% ipython --no-banner

In [1]: import numpy as np

In [2]: import numpy.linalg as la

In [3]: np.set_printoptions(precision=2, suppress=True, linewidth=140)

In [4]: M = np.loadtxt("layer7.csv", delimiter=",")

In [5]: M
Out[5]: 
array([[ 1.  ,  0.  ,  0.  ,  0.  ,  0.  ],
       [ 0.  ,  1.  ,  0.  ,  0.  ,  0.  ],
       [ 0.  ,  0.  , -0.24,  0.  ,  0.97],
       [ 0.  ,  0.  ,  0.  ,  1.  ,  0.  ],
       [ 0.  ,  0.  , -0.97,  0.  , -0.24]])

In [6]: f = np.array([7, 9, 7, 0, 5])

In [7]: Y = M + np.outer(f, np.eye(5)[1])

In [8]: la.matrix_rank(Y - M)
Out[8]: np.int64(1)

In [9]: vec = np.array([3, 0, 0, 1, 2])

In [10]: target = M @ vec

In [11]: target
Out[11]: array([ 3.  ,  0.  ,  1.94,  1.  , -0.48])

In [12]: la.solve(M, target + M[:, 2])
Out[12]: array([3., 0., 1., 1., 2.])

In [13]: la.solve(M, M[:, 1])
Out[13]: array([ 0.,  1., -0.,  0.,  0.])

In [14]: la.solve(M, -2 * target)
Out[14]: array([-6.,  0., -0., -2., -4.])

In [15]: rng = np.random.default_rng(36)

In [16]: labels = rng.permutation(5)

In [17]: Y = M[:, labels] * rng.choice([-1, 1], 5)

In [18]: Y
Out[18]: 
array([[ 1.  , -0.  ,  0.  ,  0.  , -0.  ],
       [ 0.  , -1.  ,  0.  ,  0.  , -0.  ],
       [ 0.  , -0.  ,  0.97, -0.24, -0.  ],
       [ 0.  , -0.  ,  0.  ,  0.  , -1.  ],
       [ 0.  , -0.  , -0.24, -0.97, -0.  ]])

In [19]: U, _, vt = la.svd(M.T @ Y)

In [20]: labels
Out[20]: array([0, 1, 4, 2, 3])

In [21]: np.round(la.lstsq(M, Y)[0], 2) + 0
Out[21]: 
array([[ 1.,  0.,  0.,  0.,  0.],
       [ 0., -1.,  0.,  0.,  0.],
       [ 0.,  0.,  0.,  1.,  0.],
       [ 0.,  0.,  0.,  0., -1.],
       [ 0.,  0.,  1.,  0.,  0.]])

In [22]: M[:, 2] @ M[:, 1]
Out[22]: np.float64(0.0)

In [23]: np.round(M.T @ M, 2) + 0
Out[23]: 
array([[1., 0., 0., 0., 0.],
       [0., 1., 0., 0., 0.],
       [0., 0., 1., 0., 0.],
       [0., 0., 0., 1., 0.],
       [0., 0., 0., 0., 1.]])

In [24]: la.svd(M, compute_uv=False)
Out[24]: array([1., 1., 1., 1., 1.])

In [25]: th = np.radians(135)

In [26]: r_ = np.eye(5)

In [27]: r_[3, 3] = r_[4, 4] = np.cos(th)

In [28]: r_[3, 4], r_[4, 3] = -np.sin(th), np.sin(th)

In [29]: r_
Out[29]: 
array([[ 1.  ,  0.  ,  0.  ,  0.  ,  0.  ],
       [ 0.  ,  1.  ,  0.  ,  0.  ,  0.  ],
       [ 0.  ,  0.  ,  1.  ,  0.  ,  0.  ],
       [ 0.  ,  0.  ,  0.  , -0.71, -0.71],
       [ 0.  ,  0.  ,  0.  ,  0.71, -0.71]])

In [30]: Y = M @ r_.T

In [31]: la.svd(M, compute_uv=False), la.svd(Y, compute_uv=False)
Out[31]: (array([1., 1., 1., 1., 1.]), array([1., 1., 1., 1., 1.]))
